% python3 -q
>>> import numpy as np
>>> np.set_printoptions(precision=1, suppress=True, linewidth=100, floatmode="fixed")
>>> def rnd(a):
...     return np.round(a, 1) + 0
... 
>>> feats = np.load("test13.npy")
>>> print(feats)
[[-1.9 -0.1  1.8  1.0 -2.2  0.8]
 [-1.9 -0.2  1.8  1.5 -1.7  1.0]
 [-2.5  0.0  1.8  0.3 -1.6  1.1]
 [-2.2  0.3  2.0  1.2 -1.8  1.5]
 [-2.2  0.1  2.2  1.0 -1.6  0.9]
 [-1.5 -0.2  2.0  1.5 -2.1  0.6]
 [-2.1 -0.2  2.2  0.9 -2.3  1.1]
 [-1.7 -0.5  2.1  1.1 -1.8  0.9]
 [-1.6 -0.1  2.0  0.6 -2.2  1.2]
 [ 2.1 -2.0 -2.0 -2.2 -2.2  2.5]
 [ 1.8 -2.0 -2.3 -2.0 -2.4  2.2]
 [ 1.7 -1.4 -2.0 -2.2 -2.1  1.8]
 [ 2.0 -1.7 -1.3 -2.3 -1.8  2.3]
 [ 2.3 -2.3 -1.8 -1.5 -2.1  2.2]
 [ 1.9 -2.7 -2.0 -1.7 -1.7  2.2]
 [ 1.6 -1.7 -2.5 -1.8 -2.3  1.9]
 [ 2.3 -1.7 -2.5 -1.9 -2.2  2.0]
 [ 1.6 -1.8 -2.0 -1.6 -2.0  1.6]]
>>> Xc = (feats - feats.mean(axis=0)) / feats.std(axis=0)
>>> print(np.argwhere(np.abs(Xc) > 2))
[]
>>> c = np.linalg.lstsq(np.delete(Xc, 1, axis=1), Xc[:, 1])[0]
>>> print(rnd(1 - np.var(Xc[:, 1] - np.delete(Xc, 1, axis=1) @ c)))
0.9
>>> M = np.load("m.npy")
>>> print(M)
[[0.0 1.0 1.0 1.0]
 [1.0 0.0 1.0 1.0]
 [1.0 1.0 0.0 1.0]
 [1.0 1.0 1.0 0.0]]
>>> print(rnd(np.linalg.norm(feats) ** 2 / np.linalg.norm(feats, 2) ** 2))
1.5
>>> print(rnd(np.linalg.norm(feats, axis=1)))
[3.7 3.6 3.7 4.0 3.7 3.6 4.1 3.6 3.6 5.3 5.2 4.6 4.7 5.0 5.1 4.9 5.2 4.3]
>>> print(rnd(np.linalg.norm(feats[1] - feats[10])))
6.9
>>> print(rnd(feats[1] @ feats[10]))
-3.9
>>> print(rnd(np.linalg.norm(feats, axis=0)))
[8.3 5.9 8.6 6.6 8.6 7.0]
>>> print(np.linalg.norm(feats, axis=1).argmax())
9
>>> print(rnd(np.linalg.norm(feats, "nuc")))
30.6
>>> print((M @ M)[0])
[3.0 2.0 2.0 2.0]
>>> print(np.fft.fft(M[0]))
[ 3.0+0.0j -1.0+0.0j -1.0+0.0j -1.0+0.0j]
>>> ev, evecs = np.linalg.eigh(M)
>>> print(np.unique(ev.round(6) + 0, return_counts=True)[1])
[3 1]
>>> print(rnd(np.abs(evecs[:, -1])))
[0.5 0.5 0.5 0.5]
>>> print(np.abs(evecs[:, -1]).round(6).argmax())
0
>>> print(rnd(evecs.T @ evecs))
[[1.0 0.0 0.0 0.0]
 [0.0 1.0 0.0 0.0]
 [0.0 0.0 1.0 0.0]
 [0.0 0.0 0.0 1.0]]
>>> print(rnd(np.linalg.svd(M, compute_uv=False)))
[3.0 1.0 1.0 1.0]
>>> print(np.trace(M @ M @ M) // 6)
4.0
>>> print(M.sum(axis=0))
[3.0 3.0 3.0 3.0]
>>> Lm = np.diag(M.sum(axis=1)) - M
>>> print(rnd(np.linalg.eigvalsh(Lm)))
[0.0 4.0 4.0 4.0]
>>> print(round(np.linalg.det(Lm[1:, 1:])))
16
>>> print((np.linalg.eigvalsh(Lm) < 1e-8).sum())
1
>>> C = np.array([[2, -1, -1, 1, 1, 0], [0, -2, 0, 2, -2, 1], [-2, 2, 0, 0, 2, 1]])
>>> E = np.repeat(C, 19 // 3, axis=0)
>>> rng = np.random.default_rng(6583)
>>> E = E + 0.3 * rng.normal(size=E.shape)
>>> print(rnd(E))
[[ 1.4 -1.1 -1.2  1.2  1.2  0.4]
 [ 2.4 -1.1 -1.5  1.2  1.3  0.4]
 [ 2.1 -1.2 -1.3  1.0  1.1 -0.1]
 [ 2.2 -1.1 -0.5  1.3  0.9  0.0]
 [ 2.2 -1.4 -1.1  1.1  1.1  0.3]
 [ 1.7 -1.0 -0.6  1.2  1.1 -0.5]
 [-0.2 -2.1  0.1  2.3 -1.9  1.1]
 [ 0.0 -1.7  0.0  1.9 -2.6  1.1]
 [ 0.1 -2.0  0.4  2.4 -2.0  1.1]
 [-0.4 -2.1  0.4  2.1 -1.9  1.3]
 [-0.1 -2.5  0.1  2.4 -1.8  1.2]
 [ 0.2 -1.6  0.5  1.9 -2.4  0.8]
 [-2.1  1.8 -0.3  0.1  2.5  0.7]
 [-2.2  1.8 -0.2  0.1  1.9  1.0]
 [-1.5  1.8  0.5  0.1  2.3  1.5]
 [-1.6  1.3  0.3 -0.1  2.6  1.4]
 [-1.7  2.3  0.3 -0.2  2.1  0.9]
 [-2.0  1.9 -0.2 -0.2  2.3  1.2]]
>>> hat = E @ np.linalg.solve(E.T @ E, E.T)
>>> print(rnd(np.trace(hat)))
6.0
>>> print(rnd(np.diag(hat)))
[0.2 0.4 0.2 0.4 0.3 0.5 0.2 0.4 0.2 0.2 0.3 0.3 0.5 0.3 0.4 0.6 0.4 0.2]
>>> print(np.allclose(hat @ hat, hat))
True
>>> print(rnd(np.linalg.eigvalsh(hat)))
[0.0 0.0 0.0 0.0 0.0 0.0 0.0 0.0 0.0 0.0 0.0 0.0 1.0 1.0 1.0 1.0 1.0 1.0]
>>> J = np.loadtxt("data.csv", delimiter=",")
>>> print(J)
[[1.0 0.5 0.2 0.1 0.1 0.0 0.0]
 [0.5 1.0 0.5 0.2 0.1 0.1 0.0]
 [0.2 0.5 1.0 0.5 0.2 0.1 0.1]
 [0.1 0.2 0.5 1.0 0.5 0.2 0.1]
 [0.1 0.1 0.2 0.5 1.0 0.5 0.2]
 [0.0 0.1 0.1 0.2 0.5 1.0 0.5]
 [0.0 0.0 0.1 0.1 0.2 0.5 1.0]]
>>> r0 = np.array([0, -3, 3, 1, -1, 1, -1])
>>> M2 = J + np.outer(r0, np.eye(7)[5])
>>> print(np.linalg.matrix_rank(M2 - J))
1
>>> print(M2)
[[ 1.0  0.5  0.2  0.1  0.1  0.0  0.0]
 [ 0.5  1.0  0.5  0.2  0.1 -2.9  0.0]
 [ 0.2  0.5  1.0  0.5  0.2  3.1  0.1]
 [ 0.1  0.2  0.5  1.0  0.5  1.2  0.1]
 [ 0.1  0.1  0.2  0.5  1.0 -0.5  0.2]
 [ 0.0  0.1  0.1  0.2  0.5  2.0  0.5]
 [ 0.0  0.0  0.1  0.1  0.2 -0.5  1.0]]
>>> r0 = np.array([1, 2, 0])
>>> print(np.convolve(M2[2], r0))
[0.2 0.9 2.0 2.5 1.2 3.5 6.3 0.2 0.0]
>>> print(rnd(np.correlate(M2[2], M2[4], "full")))
[ 0.0  0.0  0.2  0.2  1.1  1.6 -0.8  3.4  1.8  0.7  0.4  0.3  0.0]
>>> A = np.load("case4.npy")
>>> print(A)
[[-9  5 -4  7  2 -5 -5]
 [ 3 -4 -8  1  1  0 -7]]
>>> ang = np.radians(180)
>>> r_ = np.eye(7)
>>> r_[5, 5] = r_[1, 1] = np.cos(ang)
>>> r_[5, 1], r_[1, 5] = -np.sin(ang), np.sin(ang)
>>> print(rnd(r_))
[[ 1.0  0.0  0.0  0.0  0.0  0.0  0.0]
 [ 0.0 -1.0  0.0  0.0  0.0  0.0  0.0]
 [ 0.0  0.0  1.0  0.0  0.0  0.0  0.0]
 [ 0.0  0.0  0.0  1.0  0.0  0.0  0.0]
 [ 0.0  0.0  0.0  0.0  1.0  0.0  0.0]
 [ 0.0  0.0  0.0  0.0  0.0 -1.0  0.0]
 [ 0.0  0.0  0.0  0.0  0.0  0.0  1.0]]
>>> M2 = A @ r_.T
>>> print(rnd(np.linalg.det(r_)), np.trace(r_))
1.0 3.0
>>> print(np.abs(M2 - A).max(axis=0))
[ 0.0 10.0  0.0  0.0  0.0 10.0  0.0]
>>> print(np.allclose(A @ A.T, M2 @ M2.T))
True
>>> print(np.allclose(np.linalg.norm(A, axis=1), np.linalg.norm(M2, axis=1)))
True
>>> print(rnd(np.linalg.svd(A, compute_uv=False)), rnd(np.linalg.svd(M2, compute_uv=False)))
[15.3 11.4] [15.3 11.4]
>>> print(rnd(M2))
[[-9.0 -5.0 -4.0  7.0  2.0  5.0 -5.0]
 [ 3.0  4.0 -8.0  1.0  1.0  0.0 -7.0]]
>>> M2 = np.array([[7, 0], [8, 0], [9, 1], [8, 9], [7, 3], [8, 2], [6, 3]])
>>> print(np.einsum("ik,kj->ij", A, M2))
[[ -59   40]
 [-110  -17]]
>>> print(A @ M2)
[[ -59   40]
 [-110  -17]]
>>> print(np.einsum("ik,kj->ji", A, M2))
[[ -59 -110]
 [  40  -17]]
>>> print(np.einsum("ij,ij->i", A, A))
[225 140]
